In [1]: import numpy as np

In [2]: np.set_printoptions(precision=2, suppress=True, linewidth=200, floatmode="fixed")

In [3]: M = np.load("sample0.npy")

In [4]: M
Out[4]: 
array([[ 0,  0,  3,  1,  3, -3,  1],
       [ 0,  3,  1, -3,  2,  1,  3],
       [ 0,  0, -2, -4, -3,  5, -3],
       [ 0,  0,  0,  1,  5,  1, -1],
       [ 0,  0,  0,  0, -4, -1, -5],
       [ 0,  0,  0,  0,  0, -2,  0],
       [ 0,  0,  0,  0,  0,  0,  5]])

In [5]: rank = np.linalg.matrix_rank(M)

In [6]: rank
Out[6]: np.int64(6)

In [7]: ns = np.linalg.svd(M)[2][rank:].T

In [8]: print(ns @ ns.T)
[[1.00 0.00 0.00 0.00 0.00 0.00 0.00]
 [0.00 0.00 0.00 0.00 0.00 0.00 0.00]
 [0.00 0.00 0.00 0.00 0.00 0.00 0.00]
 [0.00 0.00 0.00 0.00 0.00 0.00 0.00]
 [0.00 0.00 0.00 0.00 0.00 0.00 0.00]
 [0.00 0.00 0.00 0.00 0.00 0.00 0.00]
 [0.00 0.00 0.00 0.00 0.00 0.00 0.00]]

In [9]: ns.shape
Out[9]: (7, 1)

In [10]: [int(np.linalg.matrix_rank(M[:, :j + 1])) for j in range(7)]
Out[10]: [0, 1, 2, 3, 4, 5, 6]

In [11]: print(ns[:, 0] / ns[np.abs(ns[:, 0]).round(6).argmax(), 0])
[1.00 0.00 0.00 0.00 0.00 0.00 0.00]

In [12]: np.allclose(M @ ns, 0)
Out[12]: True

In [13]: print(np.linalg.matrix_rank(M.T @ M), np.linalg.matrix_rank(M @ M.T))
6 6

In [14]: A2 = np.array([[-1, -2, -2],
    ...:     [1, 0, 0],
    ...:     [0, 1, -2],
    ...:     [2, 2, 1],
    ...:     [-1, 0, -3],
    ...:     [-1, 1, 1],
    ...:     [2, -1, -1]])

In [15]: np.einsum("ik,kj->ji", M, A2)
Out[15]: 
array([[  4,   0, -16,  -6,  -5,   2,  10],
       [  1,  -7,  -2,   4,   4,  -2,  -5],
       [-18, -13,  17, -12,  16,  -2,  -5]])

In [16]: np.linalg.matrix_rank(np.vstack([M, A2.T]))
Out[16]: np.int64(7)

In [17]: np.einsum("ik,kj->ij", M, A2)
Out[17]: 
array([[  4,   1, -18],
       [  0,  -7, -13],
       [-16,  -2,  17],
       [ -6,   4, -12],
       [ -5,   4,  16],
       [  2,  -2,  -2],
       [ 10,  -5,  -5]])

In [18]: A2.T @ M.T
Out[18]: 
array([[  4,   0, -16,  -6,  -5,   2,  10],
       [  1,  -7,  -2,   4,   4,  -2,  -5],
       [-18, -13,  17, -12,  16,  -2,  -5]])

In [19]: arr = np.loadtxt("dump.csv", delimiter=",")

In [20]: arr
Out[20]: 
array([[0.14, 0.20, 0.14, 0.08, 0.20, 0.03, 0.08, 0.08, 0.03],
       [0.20, 0.28, 0.20, 0.12, 0.28, 0.04, 0.12, 0.12, 0.04],
       [0.14, 0.20, 0.14, 0.08, 0.20, 0.03, 0.08, 0.08, 0.03],
       [0.08, 0.12, 0.08, 0.05, 0.12, 0.02, 0.05, 0.05, 0.02],
       [0.20, 0.28, 0.20, 0.12, 0.28, 0.04, 0.12, 0.12, 0.04],
       [0.03, 0.04, 0.03, 0.02, 0.04, 0.01, 0.02, 0.02, 0.01],
       [0.08, 0.12, 0.08, 0.05, 0.12, 0.02, 0.05, 0.05, 0.02],
       [0.08, 0.12, 0.08, 0.05, 0.12, 0.02, 0.05, 0.05, 0.02],
       [0.03, 0.04, 0.03, 0.02, 0.04, 0.01, 0.02, 0.02, 0.01]])

In [21]: np.prod(np.diag(M)), np.round(np.linalg.det(M), 2)
Out[21]: (np.int64(0), np.float64(0.0))

In [22]: np.linalg.matrix_rank(M - M[0, 0] * np.eye(7))
Out[22]: np.int64(6)
